% python3 -q
>>> import numpy as np
>>> np.set_printoptions(precision=1, suppress=True, linewidth=100)
>>> rnd = lambda a: np.round(a, 1) + 0
>>> feats = np.load("a.npy")
>>> print(feats)
[[ 1 -2  4]
 [ 1 -1  1]
 [ 1  0  0]
 [ 1  1  1]]
>>> W1 = np.array([[3, 5, 3], [3, 2, 3], [4, 4, 3]])
>>> beta = np.array([0, 0, 0])
>>> hid = np.maximum(feats @ W1 + beta, 0)
>>> print((hid > 0).mean(axis=0))
[1. 1. 1.]
>>> print(np.linalg.matrix_rank(hid))
3
>>> W2 = np.array([[3, 3, -2], [2, -1, -2], [1, 0, 3]])
>>> print(hid @ W2)
[[ 82  22 -33]
 [ 29   5 -13]
 [ 22   4  -7]
 [ 61  19 -15]]
>>> print((hid @ W2).round(6).argmax(axis=1))
[0 0 0 0]
>>> m1 = np.loadtxt("x.csv", delimiter=",")
>>> print(m1)
[[6. 0. 5.]
 [0. 6. 0.]
 [5. 0. 6.]]
>>> L = np.linalg.cholesky(m1)
>>> print(rnd(np.diag(L) ** 2))
[6.  6.  1.8]
>>> print(np.linalg.eigvalsh(m1).min() > 0)
True
>>> print(rnd(L))
[[2.4 0.  0. ]
 [0.  2.4 0. ]
 [2.  0.  1.4]]
>>> A2 = np.array([[3]])
>>> W2 = np.array([[8, 5, 2], [7, 3, 9], [8, 7, 2]])
>>> mat = np.block([[A2, np.array([[4, 1, -6]])], [np.zeros((3, 1)), W2]])
>>> print(mat)
[[ 3.  4.  1. -6.]
 [ 0.  8.  5.  2.]
 [ 0.  7.  3.  9.]
 [ 0.  8.  7.  2.]]
>>> def softmax(z):
...     e = np.exp(z - z.max(axis=-1, keepdims=True))
...     return e / e.sum(axis=-1, keepdims=True)
... 
>>> print(rnd(softmax(mat).sum(axis=1)))
[1. 1. 1. 1.]
>>> scores = mat @ mat.T / np.sqrt(4)
>>> print(rnd(softmax(scores + np.triu(np.full(scores.shape, -np.inf), 1))))
[[1. 0. 0. 0.]
 [0. 1. 0. 0.]
 [0. 0. 1. 0.]
 [0. 0. 0. 1.]]
>>> print(np.linalg.norm(mat, axis=1).argmax())
2
>>> print(rnd(np.linalg.norm(mat, "nuc")))
30.9
>>> print(mat[2] @ mat[0])
-23.0
>>> print(rnd(np.linalg.norm(mat, 1)), rnd(np.linalg.norm(mat, np.inf)))
27.0 19.0
>>> print(rnd(np.linalg.norm(mat, 2)))
17.6
>>> A2 = np.linalg.inv(mat)
>>> print(rnd(mat @ A2))
[[1. 0. 0. 0.]
 [0. 1. 0. 0.]
 [0. 0. 1. 0.]
 [0. 0. 0. 1.]]
>>> print(rnd(np.linalg.inv(A2)))
[[ 3.  4.  1. -6.]
 [ 0.  8.  5.  2.]
 [ 0.  7.  3.  9.]
 [ 0.  8.  7.  2.]]
>>> print(rnd(A2))
[[ 0.3 -0.9  0.3  0.5]
 [ 0.   0.5  0.  -0.3]
 [ 0.  -0.5  0.   0.5]
 [ 0.  -0.2  0.1  0.1]]
>>> print(rnd(np.linalg.slogdet(mat)[0]))
-1.0
>>> print(np.allclose(A2, mat.T))
False
>>> print(rnd(np.linalg.cond(mat)))
25.4
>>> A = np.load("test9.npy")
>>> print(rnd(A))
[[ 0.5  0.9  0. ]
 [-0.9  0.5  0. ]
 [ 0.   0.   1. ]]
>>> # columns are unit length and at right angles
>>> vec = np.array([-8, 3, -2])
>>> print(rnd(np.linalg.norm(vec)), rnd(np.linalg.norm(A @ vec)))
8.8 8.8
>>> print(3 - np.linalg.matrix_rank(A - np.eye(3), tol=1e-8))
1
>>> print(rnd(np.linalg.inv(A)))
[[ 0.5 -0.9  0. ]
 [ 0.9  0.5  0. ]
 [ 0.   0.   1. ]]
>>> print(rnd(np.abs(np.linalg.eigvals(A))))
[1. 1. 1.]
>>> print(rnd(np.sort(np.abs(np.degrees(np.angle(np.linalg.eigvals(A)))))))
[ 0. 60. 60.]
>>> print(A.T @ (A @ vec))
[-8.  3. -2.]
>>> print(rnd(np.linalg.det(A)))
1.0
>>> hat = np.triu(np.array([[4, 7, -9], [-4, -8, 4], [5, 3, -6]]), 1) + np.eye(3)
>>> A2 = hat @ A @ np.linalg.inv(hat)
>>> print(rnd(hat @ A - A @ hat))
[[-6.1  0.  -8. ]
 [ 0.   6.1 -5.8]
 [ 0.   0.   0. ]]
>>> print(rnd(A2))
[[  -5.6   43.3 -232.3]
 [  -0.9    6.6  -30. ]
 [   0.     0.     1. ]]
>>> print(np.linalg.matrix_rank(A2))
3
>>> print(rnd(A @ A))
[[-0.5  0.9  0. ]
 [-0.9 -0.5  0. ]
 [ 0.   0.   1. ]]
>>> print(rnd(np.sort(np.linalg.eigvals(A).real)))
[0.5 0.5 1. ]
>>> A2 = np.linalg.inv(A)
>>> print(rnd(np.linalg.inv(A2)))
[[ 0.5  0.9  0. ]
 [-0.9  0.5  0. ]
 [ 0.   0.   1. ]]
>>> print((np.abs(A2) > 1e-9).astype(int))
[[1 1 0]
 [1 1 0]
 [0 0 1]]
>>> print(rnd(A @ A2))
[[1. 0. 0.]
 [0. 1. 0.]
 [0. 0. 1.]]
>>> X = np.array([[6, 10, 0, 5], [10, 26, 6, 13], [0, 6, 9, 3], [5, 13, 3, 11]])
>>> vec = np.array([2, 0, 3, 1])
>>> y = X @ vec
>>> print(y)
[17 51 30 30]
>>> print(rnd(np.linalg.solve(X, y)))
[2. 0. 3. 1.]
>>> blk = np.stack([X, 2 * X, X[::-1]])
>>> print(rnd(np.linalg.norm(blk, axis=(1, 2))))
[39.9 79.8 39.9]
>>> print((blk @ X.T).shape)
(3, 4, 4)
>>> print(np.linalg.matrix_rank(blk))
[4 4 4]
>>> print(np.linalg.matrix_rank(blk.reshape(3, -1)))
2
>>> E = np.loadtxt("layer1.csv", delimiter=",")
>>> print(rnd(E))
[[ 1.   0.   0. ]
 [ 0.   0.5  0.9]
 [ 0.  -0.9  0.5]]
>>> rng = np.random.default_rng(4186)
>>> lab = rng.permutation(3)
>>> print(lab)
[0 1 2]
>>> A2 = E[lab][:, lab]
>>> print(rnd(A2))
[[ 1.   0.   0. ]
 [ 0.   0.5  0.9]
 [ 0.  -0.9  0.5]]
>>> print(rnd(np.linalg.det(A2)), rnd(np.linalg.det(E[lab])))
1.0 1.0
>>> print(rnd(np.sort(np.abs(np.linalg.eigvals(A2)))))
[1. 1. 1.]
>>> print(np.allclose(A2, E))
True
>>> print(rnd(A2 @ A2))
[[ 1.   0.   0. ]
 [ 0.  -0.5  0.9]
 [ 0.  -0.9 -0.5]]
>>> print(rnd(np.linalg.det(A2)))
1.0
>>> print(rnd(E @ E))
[[ 1.   0.   0. ]
 [ 0.  -0.5  0.9]
 [ 0.  -0.9 -0.5]]
>>> J = np.load("block0.npy")
>>> print(J)
[[-1  0  0]
 [ 0  0 -2]
 [ 0 -1  0]]
>>> vals, evecs = np.linalg.eig(J)
>>> print(rnd(np.sort(np.linalg.eigvals(np.linalg.inv(J)))))
[-1.  -0.7  0.7]
>>> A2 = J / np.sqrt((J ** 2).mean(axis=1, keepdims=True))
>>> print(rnd(A2[1]))
[ 0.   0.  -1.7]
>>> print(np.linalg.matrix_power(J, 2))
[[1 0 0]
 [0 2 0]
 [0 0 2]]
>>> print(J @ J)
[[1 0 0]
 [0 2 0]
 [0 0 2]]
>>> print((J + J.T) / 2)
[[-1.   0.   0. ]
 [ 0.   0.  -1.5]
 [ 0.  -1.5  0. ]]
>>> print((J - J.T) / 2)
[[ 0.   0.   0. ]
 [ 0.   0.  -0.5]
 [ 0.   0.5  0. ]]
>>> r0 = np.array([1, 2, -1]) + 0.5
>>> K = np.outer(r0, r0) / (r0 @ r0)
>>> print(rnd(K))
[[ 0.3  0.4 -0.1]
 [ 0.4  0.7 -0.1]
 [-0.1 -0.1  0. ]]
>>> # applying it twice changes nothing
>>> Uu, sigma, Vh = np.linalg.svd(K)
>>> print(rnd(sigma))
[1. 0. 0.]
>>> print(np.argmax(sigma[:-1] / (sigma[1:] + 1e-6)) + 1)
1
>>> A2 = Uu[:, :1] @ np.diag(sigma[:1]) @ Vh[:1]
>>> print(rnd(np.linalg.norm(K - A2, 2)), rnd(sigma[1]))
0.0 0.0
>>> print(np.linalg.matrix_rank(K, rtol=0.05))
1
>>> print(np.linalg.matrix_rank(A2))
1
>>> print(rnd(np.abs(K - A2).max()))
0.0
>>> hat = np.triu(np.array([[2, 0, 1], [0, 1, 1], [1, 0, 0]]), 1) + np.eye(3)
>>> A2 = hat @ K @ np.linalg.inv(hat)
>>> print(rnd(np.trace(A2)), np.trace(K))
1.0 1.0
>>> print(rnd(hat @ K - K @ hat))
[[-0.1 -0.1 -0.7]
 [-0.1 -0.1 -1.1]
 [ 0.   0.   0.2]]
